% ipython --no-banner

In [1]: import numpy as np

In [2]: np.set_printoptions(precision=2, suppress=True, linewidth=100, floatmode="fixed")

In [3]: def tidy(a):
   ...:     return np.round(a, 2) + 0
   ...: 

In [4]: A = np.load("dump.npy")

In [5]: A
Out[5]: 
array([[0, 0, 3, 2, 2, 0, 2, 0, 1, 0],
       [0, 6, 3, 2, 2, 2, 1, 1, 1, 2],
       [1, 3, 0, 0, 1, 0, 2, 3, 3, 1],
       [0, 6, 1, 3, 2, 0, 3, 2, 0, 2],
       [2, 9, 1, 2, 0, 0, 1, 2, 0, 3]])

In [6]: gram = A.T @ A

In [7]: np.diag(gram)
Out[7]: array([  5, 162,  20,  21,  13,   4,  19,  18,  11,  18])

In [8]: (A @ A.T).shape
Out[8]: (5, 5)

In [9]: tidy(np.linalg.eigvalsh(gram)[::-1])
Out[9]: array([237.94,  27.41,  16.10,   6.90,   2.65,   0.00,   0.00,   0.00,   0.00,   0.00])

In [10]: tidy(np.linalg.svd(A, compute_uv=False) ** 2)
Out[10]: array([237.94,  27.41,  16.10,   6.90,   2.65])

In [11]: gram
Out[11]: 
array([[  5,  21,   2,   4,   1,   0,   4,   7,   3,   7],
       [ 21, 162,  33,  48,  27,  12,  39,  45,  15,  54],
       [  2,  33,  20,  17,  14,   6,  13,   7,   6,  11],
       [  4,  48,  17,  21,  14,   4,  17,  12,   4,  16],
       [  1,  27,  14,  14,  13,   4,  14,   9,   7,   9],
       [  0,  12,   6,   4,   4,   4,   2,   2,   2,   4],
       [  4,  39,  13,  17,  14,   2,  19,  15,   9,  13],
       [  7,  45,   7,  12,   9,   2,  15,  18,  10,  15],
       [  3,  15,   6,   4,   7,   2,   9,  10,  11,   5],
       [  7,  54,  11,  16,   9,   4,  13,  15,   5,  18]])

In [12]: np.trace(gram), (A ** 2).sum()
Out[12]: (np.int64(291), np.int64(291))

In [13]: M = np.array([[0, 2, -1, 2, 1, 1, 2],
    ...:     [2, 1, -2, 1, -2, 2, -1],
    ...:     [0, -1, 2, 2, 1, 2, 2],
    ...:     [1, 2, 2, 0, 2, -1, 1],
    ...:     [1, -2, 2, 2, 0, -1, -2],
    ...:     [-2, 2, -1, 1, 1, -2, 1]])

In [14]: M[-1] = M[0] + 4 * M[1]

In [15]: M
Out[15]: 
array([[ 0,  2, -1,  2,  1,  1,  2],
       [ 2,  1, -2,  1, -2,  2, -1],
       [ 0, -1,  2,  2,  1,  2,  2],
       [ 1,  2,  2,  0,  2, -1,  1],
       [ 1, -2,  2,  2,  0, -1, -2],
       [ 8,  6, -9,  6, -7,  9, -2]])

In [16]: r = np.linalg.matrix_rank(M)

In [17]: r
Out[17]: np.int64(5)

In [18]: N = np.linalg.svd(M)[2][r:].T

In [19]: [int(np.linalg.matrix_rank(M[:i])) for i in range(1, len(M) + 1)]
Out[19]: [1, 2, 3, 4, 5, 5]

In [20]: [int(np.linalg.matrix_rank(M[:, :j + 1])) for j in range(7)]
Out[20]: [1, 2, 3, 4, 5, 5, 5]

In [21]: N.shape
Out[21]: (7, 2)

In [22]: [int(np.linalg.matrix_rank(np.delete(M, i, axis=0))) for i in range(6)]
Out[22]: [5, 5, 4, 4, 4, 5]

In [23]: np.allclose(M @ N, 0)
Out[23]: True

In [24]: np.linalg.matrix_rank(M.T @ M), np.linalg.matrix_rank(M @ M.T)
Out[24]: (np.int64(5), np.int64(5))

In [25]: out = M / np.linalg.norm(M, axis=1, keepdims=True)

In [26]: gram = out @ out.T

In [27]: (np.abs(gram) > 0.9).astype(int)
Out[27]: 
array([[1, 0, 0, 0, 0, 0],
       [0, 1, 0, 0, 0, 1],
       [0, 0, 1, 0, 0, 0],
       [0, 0, 0, 1, 0, 0],
       [0, 0, 0, 0, 1, 0],
       [0, 1, 0, 0, 0, 1]])

In [28]: tidy(np.degrees(np.arccos(np.clip(gram[5, 1], -1, 1))))
Out[28]: np.float64(11.59)

In [29]: tidy(gram[5])
Out[29]: array([ 0.43,  0.98, -0.06, -0.32, -0.19,  1.00])

In [30]: left, sv, Vt = np.linalg.svd(M)

In [31]: evecs = Vt[:(sv > 1e-8).sum()]

In [32]: rng = np.random.default_rng(586)

In [33]: x0 = M[5] + 4 * M[2] + rng.integers(2) * np.eye(7)[3]

In [34]: x0
Out[34]: array([ 8.00,  2.00, -1.00, 15.00, -3.00, 17.00,  6.00])

In [35]: tidy(np.linalg.norm(x0 - evecs.T @ evecs @ x0))
Out[35]: np.float64(0.17)

In [36]: np.linalg.matrix_rank(np.vstack([M, x0]))
Out[36]: np.int64(6)

In [37]: tidy(np.diag(evecs.T @ evecs))
Out[37]: array([0.65, 0.78, 0.81, 0.97, 0.40, 0.77, 0.62])

In [38]: left, sv, Vt = np.linalg.svd(M)

In [39]: tidy(sv)
Out[39]: array([19.35,  5.27,  4.58,  3.21,  1.67,  0.00])

In [40]: out = left[:, :5] @ np.diag(sv[:5]) @ Vt[:5]

In [41]: np.linalg.matrix_rank(M, rtol=0.05)
Out[41]: np.int64(5)

In [42]: tidy(np.linalg.norm(M - out) / np.linalg.norm(M))
Out[42]: np.float64(0.0)

In [43]: out = M + rng.integers(-2, 3, (6, 5)) @ rng.integers(-2, 3, (5, 7))

In [44]: out
Out[44]: 
array([[-10,   4,   9,  -4,   3,   7,   3],
       [  1,  -6,   3,   5,  -6,   4,  -8],
       [  5,   8,  -2,  -5,  -7,  -1,   7],
       [ -1,  -8,   3,   9,   8,   0,  -5],
       [ -8,  -3,   6,  -4,   4,  -2,  -3],
       [ 10,   4, -10,   8,  -9,   8,  -4]])

In [45]: tidy(np.linalg.svd(out - M, compute_uv=False))
Out[45]: array([24.54, 20.32,  9.73,  5.74,  0.32,  0.00])

In [46]: m1 = np.load("run6.npy")

In [47]: m1
Out[47]: 
array([[ 0,  0,  0,  0,  0,  0,  2],
       [ 0,  1,  0,  0,  0,  0,  0],
       [-1,  0,  0,  0,  0,  0,  0],
       [ 0,  0,  0,  0,  0,  2,  0],
       [ 0,  0, -1,  0,  0,  0,  0],
       [ 0,  0,  0,  1,  0,  0,  0],
       [ 0,  0,  0,  0,  0,  0,  0]])

In [48]: tidy(np.linalg.norm(m1) ** 2 / np.linalg.norm(m1, 2) ** 2)
Out[48]: np.float64(3.0)

In [49]: tidy(np.linalg.norm(m1, 2))
Out[49]: np.float64(2.0)

In [50]: tidy(np.linalg.norm(m1, 1)), tidy(np.linalg.norm(m1, np.inf))
Out[50]: (np.float64(2.0), np.float64(2.0))
